In [1]: import numpy as np

In [2]: np.set_printoptions(precision=2, suppress=True, linewidth=200, floatmode="fixed")

In [3]: def tidy(a):
   ...:     return np.round(a, 2) + 0
   ...: 

In [4]: X = np.load("out6.npy")

In [5]: X
Out[5]: 
array([[ 1, -1,  1, -1],
       [ 1,  0,  0,  0],
       [ 1,  1,  1,  1]])

In [6]: W = np.array([[2, 1], [2, 2], [3, -2], [2, 1]])

In [7]: beta = np.array([1, 0])

In [8]: act = np.maximum(X @ W + beta, 0)

In [9]: act
Out[9]: 
array([[ 2,  0],
       [ 3,  1],
       [10,  2]])

In [10]: (act > 0).astype(int)
Out[10]: 
array([[1, 0],
       [1, 1],
       [1, 1]])

In [11]: C = np.array([[1, 1, 3], [0, 1, 3]])

In [12]: act @ C
Out[12]: 
array([[ 2,  2,  6],
       [ 3,  4, 12],
       [10, 12, 36]])

In [13]: (act @ C).round(6).argmax(axis=1)
Out[13]: array([2, 2, 2])

In [14]: F = np.load("arr.npy")

In [15]: F
Out[15]: 
array([[ 0,  7,  0,  0],
       [ 0,  0,  0, -6],
       [ 0,  0,  2,  0],
       [ 8,  0,  0,  0]])

In [16]: # 2 groups of indices that never mix

In [17]: O, R = np.linalg.qr(F)

In [18]: O @ R
Out[18]: 
array([[ 0.00,  7.00,  0.00,  0.00],
       [ 0.00,  0.00,  0.00, -6.00],
       [ 0.00,  0.00,  2.00,  0.00],
       [ 8.00,  0.00,  0.00,  0.00]])

In [19]: np.allclose(R.T @ R, F.T @ F)
Out[19]: True

In [20]: abs(R[0, 0]), tidy(np.linalg.norm(F[:, 0]))
Out[20]: (np.float64(8.0), np.float64(8.0))

In [21]: O
Out[21]: 
array([[ 0.00, -1.00,  0.00,  0.00],
       [-0.00,  0.00,  0.00,  1.00],
       [-0.00, -0.00,  1.00,  0.00],
       [-1.00,  0.00, -0.00,  0.00]])

In [22]: P = np.triu(np.array([[-1, -2, 0, 1], [0, -1, 1, 3], [-2, -1, 3, 0], [-1, 3, 3, 0]]), 1) + np.eye(4)

In [23]: M2 = P @ F @ np.linalg.inv(P)

In [24]: P @ F - F @ P
Out[24]: 
array([[ 8.00,  0.00, -7.00, -9.00],
       [24.00,  0.00,  2.00,  0.00],
       [ 0.00,  0.00,  0.00,  0.00],
       [ 0.00, 16.00,  0.00, -8.00]])

In [25]: np.trace(M2), np.trace(F)
Out[25]: (np.float64(2.0), np.int64(2))

In [26]: tidy(np.poly(M2))
Out[26]: array([   1.00,   -2.00,    0.00,  336.00, -672.00])

In [27]: np.linalg.matrix_rank(M2)
Out[27]: np.int64(4)

In [28]: rng = np.random.default_rng(737)

In [29]: labels = rng.permutation(4)

In [30]: labels
Out[30]: array([2, 0, 1, 3])

In [31]: M2 = F[labels][:, labels]

In [32]: np.diag(M2)
Out[32]: array([2, 0, 0, 0])

In [33]: np.trace(M2)
Out[33]: np.int64(2)

In [34]: r0 = np.array([2, -2, -2, 2])

In [35]: M2 = F + np.outer(r0, np.eye(4)[2])

In [36]: M2
Out[36]: 
array([[ 0.00,  7.00,  2.00,  0.00],
       [ 0.00,  0.00, -2.00, -6.00],
       [ 0.00,  0.00,  0.00,  0.00],
       [ 8.00,  0.00,  2.00,  0.00]])

In [37]: np.linalg.matrix_rank(M2 - F)
Out[37]: np.int64(1)

In [38]: tidy(np.linalg.det(M2) / np.linalg.det(F)), tidy(1 + np.linalg.solve(F, r0)[2])
Out[38]: (np.float64(0.0), np.float64(0.0))

In [39]: J = np.load("case6.npy")

In [40]: tidy(J)
Out[40]: 
array([[ 1.64,  1.18,  2.36],
       [ 3.92,  0.04,  0.08],
       [ 4.86, -0.43, -0.86],
       [ 4.15, -0.07, -0.15],
       [ 1.03,  1.49,  2.97],
       [ 5.63, -0.81, -1.63],
       [ 3.40,  0.30,  0.60],
       [ 5.52, -0.76, -1.52],
       [ 4.25, -0.13, -0.25],
       [ 5.99, -1.00, -1.99],
       [ 6.24, -1.12, -2.24],
       [ 8.54, -2.27, -4.54],
       [ 8.36, -2.18, -4.36]])

In [41]: C = J[[9, 8]].astype(float)

In [42]: for _ in range(7):
    ...:     labels = np.linalg.norm(J[:, None] - C, axis=-1).argmin(axis=1)
    ...:     C = np.array([J[labels == j].mean(axis=0) for j in range(2)])
    ...: 

In [43]: labels
Out[43]: array([1, 1, 1, 1, 1, 0, 1, 0, 1, 0, 0, 0, 0])

In [44]: np.abs(C[1] - C[0]).argmax()
Out[44]: np.int64(0)

In [45]: tidy(C)
Out[45]: 
array([[ 6.71, -1.36, -2.71],
       [ 3.32,  0.34,  0.68]])

In [46]: tidy(C[1] - C[0])
Out[46]: array([-3.39,  1.70,  3.39])

In [47]: ang = np.radians(72)

In [48]: R = np.eye(3)

In [49]: R[0, 0] = R[1, 1] = np.cos(ang)

In [50]: R[0, 1], R[1, 0] = -np.sin(ang), np.sin(ang)

In [51]: tidy(R)
Out[51]: 
array([[ 0.31, -0.95,  0.00],
       [ 0.95,  0.31,  0.00],
       [ 0.00,  0.00,  1.00]])

In [52]: M2 = J @ R.T

In [53]: tidy(np.abs(M2 - J).max(axis=0))
Out[53]: array([3.74, 9.69, 0.00])

In [54]: tidy(np.linalg.svd(J, compute_uv=False)), tidy(np.linalg.svd(M2, compute_uv=False))
Out[54]: (array([20.47,  6.05,  0.00]), array([20.47,  6.05,  0.00]))

In [55]: np.allclose(J @ J.T, M2 @ M2.T)
Out[55]: True

In [56]: tidy(np.linalg.det(R)), tidy(np.trace(R))
Out[56]: (np.float64(1.0), np.float64(1.62))

In [57]: cen = J - J.mean(axis=0)

In [58]: vecs = np.linalg.svd(cen)[2][:2]

In [59]: M2 = cen - cen @ vecs.T @ vecs

In [60]: tidy(np.diag(vecs.T @ vecs))
Out[60]: array([1.00, 0.20, 0.80])

In [61]: tidy((cen @ vecs.T).std(axis=0))
Out[61]: array([3.19, 0.00])
